In [1]: import numpy as np

In [2]: from numpy import linalg as LA

In [3]: np.set_printoptions(precision=3, suppress=True, linewidth=120, legacy="1.25")

In [4]: def rnd(a):
   ...:     return np.round(a, 3) + 0
   ...: 

In [5]: data = np.load("out19.npy")

In [6]: data
Out[6]: 
array([[4, 1],
       [1, 4]])

In [7]: # symmetric, so the eigenvalues are real

In [8]: vals, vecs = LA.eigh(data)

In [9]: x0 = np.array([3, 9])

In [10]: x0 @ data @ x0
Out[10]: 414

In [11]: rnd(vecs * np.abs(vals) @ vecs.T)
Out[11]: 
array([[4., 1.],
       [1., 4.]])

In [12]: vals, vecs = LA.eigh(data)

In [13]: np.abs(vecs[:, -1]).round(6).argmax()
Out[13]: 0

In [14]: rnd(vecs.T @ data @ vecs)
Out[14]: 
array([[3., 0.],
       [0., 5.]])

In [15]: J = np.load("block14.npy")

In [16]: J
Out[16]: 
array([[1, 0],
       [2, 1]])

In [17]: # triangular, det is the product of the diagonal

In [18]: q, Rm = LA.qr(J)

In [19]: rnd(q @ Rm)
Out[19]: 
array([[1., 0.],
       [2., 1.]])

In [20]: rnd(np.abs(np.diag(Rm)))
Out[20]: array([2.236, 0.447])

In [21]: rnd(q.T @ q)
Out[21]: 
array([[1., 0.],
       [0., 1.]])

In [22]: q = J.astype(float).copy()

In [23]: for j in range(2):
    ...:     q[:, j] -= q[:, :j] @ (q[:, :j].T @ q[:, j])
    ...:     q[:, j] /= LA.norm(q[:, j])
    ...: 

In [24]: print(rnd(q.T @ J))
[[2.236 0.894]
 [0.    0.447]]

In [25]: rnd(q.T @ q)
Out[25]: 
array([[1., 0.],
       [0., 1.]])

In [26]: print(rnd(q))
[[ 0.447 -0.894]
 [ 0.894  0.447]]

In [27]: rng = np.random.default_rng(49692)

In [28]: lab = rng.permutation(2)

In [29]: M2 = J[:, lab] * rng.choice([-1, 1], 2)

In [30]: M2
Out[30]: 
array([[ 0, -1],
       [-1, -2]])

In [31]: Uu, _, vt = LA.svd(J.T @ M2)

In [32]: rnd(Uu @ vt)
Out[32]: 
array([[ 0., -1.],
       [-1.,  0.]])

In [33]: lab
Out[33]: array([1, 0])

In [34]: rnd(LA.lstsq(J, M2)[0])
Out[34]: 
array([[ 0., -1.],
       [-1.,  0.]])
